% python3 -q
>>> import numpy as np
>>> np.set_printoptions(precision=1, suppress=True, linewidth=140)
>>> def tidy(a):
...     return np.round(a, 1) + 0
... 
>>> arr = np.array([[-16.8, 6.4, -8.7],
...     [-15.7, 12.4, 0.0],
...     [9.6, 13.9, -10.7],
...     [-15.7, -11.6, 4.6],
...     [-8.3, 17.8, 3.8],
...     [-2.5, 15.9, 11.9],
...     [19.3, -0.5, -5.2],
...     [14.5, 5.2, -12.8],
...     [-10.1, 12.0, -12.4],
...     [9.9, -0.4, -17.4],
...     [-11.1, -14.1, 8.8],
...     [-16.5, -9.8, 5.6],
...     [15.0, 2.1, 13.1],
...     [-1.3, -14.0, -14.2],
...     [-11.4, -15.5, 5.6]])
>>> gram = np.cov(arr, rowvar=False)
>>> np.argsort(-arr.std(axis=0).round(6), kind="stable")
array([0, 1, 2])
>>> tidy(np.polyfit(arr[:, 0], arr[:, 2], 1))
array([-0.2, -2.5])
>>> gram.shape
(3, 3)
>>> tidy(arr.std(axis=0))
array([12.6, 11.5,  9.9])
>>> C = arr[[8, 3]].astype(float)
>>> for _ in range(5):
...     lab = np.linalg.norm(arr[:, None] - C, axis=-1).argmin(axis=1)
...     C = np.array([arr[lab == j].mean(axis=0) for j in range(2)])
... 
>>> lab
array([0, 0, 0, 1, 0, 0, 0, 0, 0, 0, 1, 1, 0, 1, 1])
>>> tidy(C)
array([[  1.5,   8.5,  -3.8],
       [-11.2, -13. ,   2.1]])
>>> np.abs(C[1] - C[0]).argmax()
np.int64(1)
>>> x = np.array([-1, 3, 3])
>>> tidy(C @ x)
array([ 12.4, -21.6])
>>> tidy((C * x).sum(axis=1))
array([ 12.4, -21.6])
>>> tidy(C @ np.eye(3)[0])
array([  1.5, -11.2])
>>> (C @ x).argmax()
np.int64(0)
>>> np.linalg.norm(C @ x) <= np.linalg.norm(C, 2) * np.linalg.norm(x) + 1e-9
np.True_
>>> dist = np.linalg.norm(arr[:, None] - arr[None], axis=-1)
>>> np.linalg.matrix_rank(dist ** 2)
np.int64(5)
>>> dist.shape
(15, 15)
>>> np.unravel_index(dist.round(6).argmax(), dist.shape)
(np.int64(2), np.int64(10))
>>> (dist + 1e9 * np.eye(15)).round(6).argmin(axis=1)
array([ 8,  4,  7, 11,  1,  4,  7,  9,  0,  7, 14,  3,  6,  9, 10])
>>> dist.mean(axis=1).argmax()
np.int64(12)
>>> x = np.array([0, 1, 0])
>>> np.sign((arr @ x).round(6))
array([ 1.,  1.,  1., -1.,  1.,  1., -1.,  1.,  1., -1., -1., -1.,  1., -1., -1.])
>>> np.linalg.norm(arr @ x) <= np.linalg.norm(arr, 2) * np.linalg.norm(x) + 1e-9
np.True_
>>> np.einsum("ij,j->i", arr, x)
array([  6.4,  12.4,  13.9, -11.6,  17.8,  15.9,  -0.5,   5.2,  12. ,  -0.4, -14.1,  -9.8,   2.1, -14. , -15.5])
>>> x @ arr
Traceback (most recent call last):
  File "<python-input-30>", line 1, in <module>
    x @ arr
    ~~^~~~~
ValueError: matmul: Input operand 1 has a mismatch in its core dimension 0, with gufunc signature (n?,k),(k,m?)->(n?,m?) (size 15 is different from 3)
>>> (arr * x).sum(axis=1)
array([  6.4,  12.4,  13.9, -11.6,  17.8,  15.9,  -0.5,   5.2,  12. ,  -0.4, -14.1,  -9.8,   2.1, -14. , -15.5])
>>> arr @ np.eye(3)[2]
array([ -8.7,   0. , -10.7,   4.6,   3.8,  11.9,  -5.2, -12.8, -12.4, -17.4,   8.8,   5.6,  13.1, -14.2,   5.6])
>>> arr @ x
array([  6.4,  12.4,  13.9, -11.6,  17.8,  15.9,  -0.5,   5.2,  12. ,  -0.4, -14.1,  -9.8,   2.1, -14. , -15.5])
